$ ipython --no-banner

In [1]: import numpy as np

In [2]: np.set_printoptions(precision=3, suppress=True, linewidth=160)

In [3]: def rd(a):
   ...:     return np.round(a, 3) + 0
   ...: 

In [4]: arr = np.loadtxt("dump.csv", delimiter=",")

In [5]: arr
Out[5]: 
array([[0., 3., 3., 1., 1., 3., 1.],
       [3., 8., 9., 3., 3., 9., 3.],
       [3., 9., 8., 3., 3., 9., 3.],
       [1., 3., 3., 0., 1., 3., 1.],
       [1., 3., 3., 1., 0., 3., 1.],
       [3., 9., 9., 3., 3., 8., 3.],
       [1., 3., 3., 1., 1., 3., 0.]])

In [6]: Uu, s, vt = np.linalg.svd(arr)

In [7]: np.argmax(s[:-1] / (s[1:] + 1e-6)) + 1
Out[7]: np.int64(1)

In [8]: rd(s)
Out[8]: array([30.,  1.,  1.,  1.,  1.,  1.,  1.])

In [9]: B = Uu[:, :1] @ np.diag(s[:1]) @ vt[:1]

In [10]: print(np.linalg.matrix_rank(arr, rtol=0.05))
1

In [11]: np.linalg.matrix_rank(B)
Out[11]: np.int64(1)

In [12]: rd(B)
Out[12]: 
array([[0.968, 2.903, 2.903, 0.968, 0.968, 2.903, 0.968],
       [2.903, 8.71 , 8.71 , 2.903, 2.903, 8.71 , 2.903],
       [2.903, 8.71 , 8.71 , 2.903, 2.903, 8.71 , 2.903],
       [0.968, 2.903, 2.903, 0.968, 0.968, 2.903, 0.968],
       [0.968, 2.903, 2.903, 0.968, 0.968, 2.903, 0.968],
       [2.903, 8.71 , 8.71 , 2.903, 2.903, 8.71 , 2.903],
       [0.968, 2.903, 2.903, 0.968, 0.968, 2.903, 0.968]])

In [13]: vals, vecs = np.linalg.eigh(arr)

In [14]: x = np.array([3, 0, 3, 3, 0, 2, 0])

In [15]: print(x @ arr @ x)
410.0

In [16]: (np.sign(vecs[:, -1].round(6)) == np.sign(vecs[0, -1].round(6))).astype(int)
Out[16]: array([1, 1, 1, 1, 1, 1, 1])

In [17]: rd(np.linalg.eigvalsh(arr[1:, 1:]))
Out[17]: array([-1., -1., -1., -1., -1., 29.])

In [18]: [round(float(np.linalg.det(arr[:i, :i])), 2) + 0 for i in range(1, 8)]
Out[18]: [0.0, -9.0, 18.0, -19.0, 20.0, -29.0, 30.0]

In [19]: np.all(np.linalg.eigvalsh(arr) > 0)
Out[19]: np.False_

In [20]: cov = arr.T @ arr

In [21]: (arr @ arr.T).shape
Out[21]: (7, 7)

In [22]: cov
Out[22]: 
array([[ 30.,  87.,  87.,  29.,  29.,  87.,  29.],
       [ 87., 262., 261.,  87.,  87., 261.,  87.],
       [ 87., 261., 262.,  87.,  87., 261.,  87.],
       [ 29.,  87.,  87.,  30.,  29.,  87.,  29.],
       [ 29.,  87.,  87.,  29.,  30.,  87.,  29.],
       [ 87., 261., 261.,  87.,  87., 262.,  87.],
       [ 29.,  87.,  87.,  29.,  29.,  87.,  30.]])

In [23]: np.linalg.matrix_rank(cov)
Out[23]: np.int64(7)

In [24]: B = np.array([[3, -2, 4, -1, 4, 5],
    ...:     [-4, 5, 3, -1, 0, 4],
    ...:     [-2, 0, 0, -2, -1, 2],
    ...:     [-2, -2, 3, 5, 1, 2],
    ...:     [-3, -2, 3, 5, 1, 3],
    ...:     [0, 3, 1, 5, 4, -3]])

In [25]: F = B - B.T

In [26]: F
Out[26]: 
array([[ 0,  2,  6,  1,  7,  5],
       [-2,  0,  3,  1,  2,  1],
       [-6, -3,  0, -5, -4,  1],
       [-1, -1,  5,  0, -4, -3],
       [-7, -2,  4,  4,  0, -1],
       [-5, -1, -1,  3,  1,  0]])

In [27]: Uu, s, vt = np.linalg.svd(F)

In [28]: print(np.argmax(s[:-1] / (s[1:] + 1e-6)) + 1)
4

In [29]: rd(s)
Out[29]: array([12.286, 12.286,  6.855,  6.855,  0.261,  0.261])

In [30]: B = Uu[:, :4] @ np.diag(s[:4]) @ vt[:4]

In [31]: rd(np.linalg.norm(F - B) / np.linalg.norm(F))
Out[31]: np.float64(0.019)

In [32]: rd(np.linalg.norm(F - B, 2)), rd(s[4])
Out[32]: (np.float64(0.261), np.float64(0.261))

In [33]: print(np.linalg.matrix_rank(F, rtol=0.05))
4

In [34]: rd(np.abs(F - B).max())
Out[34]: np.float64(0.171)

In [35]: print(rd(np.linalg.norm(F, 2) / np.linalg.norm(F)))
0.617

In [36]: rd(np.abs(np.linalg.svd(F)[2][-1]))
Out[36]: array([0.324, 0.816, 0.031, 0.262, 0.106, 0.386])

In [37]: [round(float(x), 3) for x in np.linalg.svd(F, compute_uv=False)[:3]]
Out[37]: [12.286, 12.286, 6.855]

In [38]: np.linalg.matrix_rank(F, rtol=0.1)
Out[38]: np.int64(4)

In [39]: x = np.array([0, -5, -1, 3, 2, -1])

In [40]: rd(np.linalg.eigvals(F).real)
Out[40]: array([0., 0., 0., 0., 0., 0.])

In [41]: rd(np.linalg.det(F))
Out[41]: np.float64(484.0)

In [42]: print(rd(np.linalg.svd(F, compute_uv=False)))
[12.286 12.286  6.855  6.855  0.261  0.261]

In [43]: q = np.linalg.solve(np.eye(6) - F, np.eye(6) + F)

In [44]: rd(np.linalg.det(q))
Out[44]: np.float64(1.0)

In [45]: rd(q @ q.T)
Out[45]: 
array([[1., 0., 0., 0., 0., 0.],
       [0., 1., 0., 0., 0., 0.],
       [0., 0., 1., 0., 0., 0.],
       [0., 0., 0., 1., 0., 0.],
       [0., 0., 0., 0., 1., 0.],
       [0., 0., 0., 0., 0., 1.]])

In [46]: data = np.load("block4.npy")

In [47]: rd(data)
Out[47]: 
array([[-1.527,  0.079,  1.713,  0.456,  0.87 , -3.193, -0.652,  2.854],
       [-0.236, -1.007, -1.519, -2.733, -0.63 , -1.768,  0.919, -3.127],
       [-1.69 , -0.526,  0.822, -1.184,  0.503, -4.302, -0.107,  1.009],
       [-1.359,  0.27 ,  1.873,  0.954,  0.924, -2.593, -0.779,  3.237],
       [-0.594,  0.765,  1.952,  2.197,  0.89 , -0.325, -0.988,  3.681],
       [-0.269,  0.888,  1.832,  2.485,  0.809,  0.531, -0.989,  3.563],
       [ 0.935,  1.02 ,  0.821,  2.66 ,  0.268,  3.293, -0.67 ,  1.993],
       [ 1.681,  0.556, -0.76 ,  1.267, -0.476,  4.32 ,  0.074, -0.889],
       [-1.623, -0.075,  1.543,  0.048,  0.806, -3.592, -0.534,  2.477],
       [ 1.577, -0.005, -1.636, -0.261, -0.842,  3.394,  0.597, -2.68 ],
       [-0.991,  0.555,  1.994,  1.682,  0.943, -1.444, -0.927,  3.616],
       [ 1.555, -0.04 , -1.673, -0.352, -0.856,  3.303,  0.623, -2.762],
       [ 1.552, -0.043, -1.677, -0.362, -0.857,  3.293,  0.625, -2.771],
       [-1.346,  0.282,  1.882,  0.986,  0.927, -2.55 , -0.787,  3.258],
       [ 0.273, -0.887, -1.834, -2.482, -0.81 , -0.52 ,  0.989, -3.565],
       [ 1.558,  0.752, -0.29 ,  1.826, -0.263,  4.3  , -0.168,  0.004],
       [-0.562, -1.038, -1.237, -2.767, -0.48 , -2.509,  0.827, -2.685],
       [-1.649, -0.129,  1.474, -0.098,  0.779, -3.716, -0.489,  2.33 ],
       [ 1.246, -0.371, -1.934, -1.214, -0.94 ,  2.224,  0.838, -3.401],
       [-1.387,  0.242,  1.854,  0.883,  0.918, -2.687, -0.762,  3.187],
       [ 1.675,  0.198, -1.38 ,  0.284, -0.741,  3.859,  0.43 , -2.132],
       [-1.197,  0.41 ,  1.953,  1.316,  0.944, -2.068, -0.859,  3.457],
       [ 1.636,  0.651, -0.548,  1.536, -0.381,  4.343, -0.038, -0.481],
       [ 1.639,  0.647, -0.558,  1.524, -0.385,  4.343, -0.033, -0.501],
       [ 0.558,  1.038,  1.241,  2.767,  0.482,  2.5  , -0.829,  2.692]])

In [48]: np.linalg.matrix_rank(arr, rtol=0.1)
Out[48]: np.int64(1)

In [49]: round(np.log10(np.linalg.cond(arr)))
Out[49]: 1

In [50]: rd(np.linalg.norm(arr, 2) / np.linalg.norm(arr))
Out[50]: np.float64(0.997)
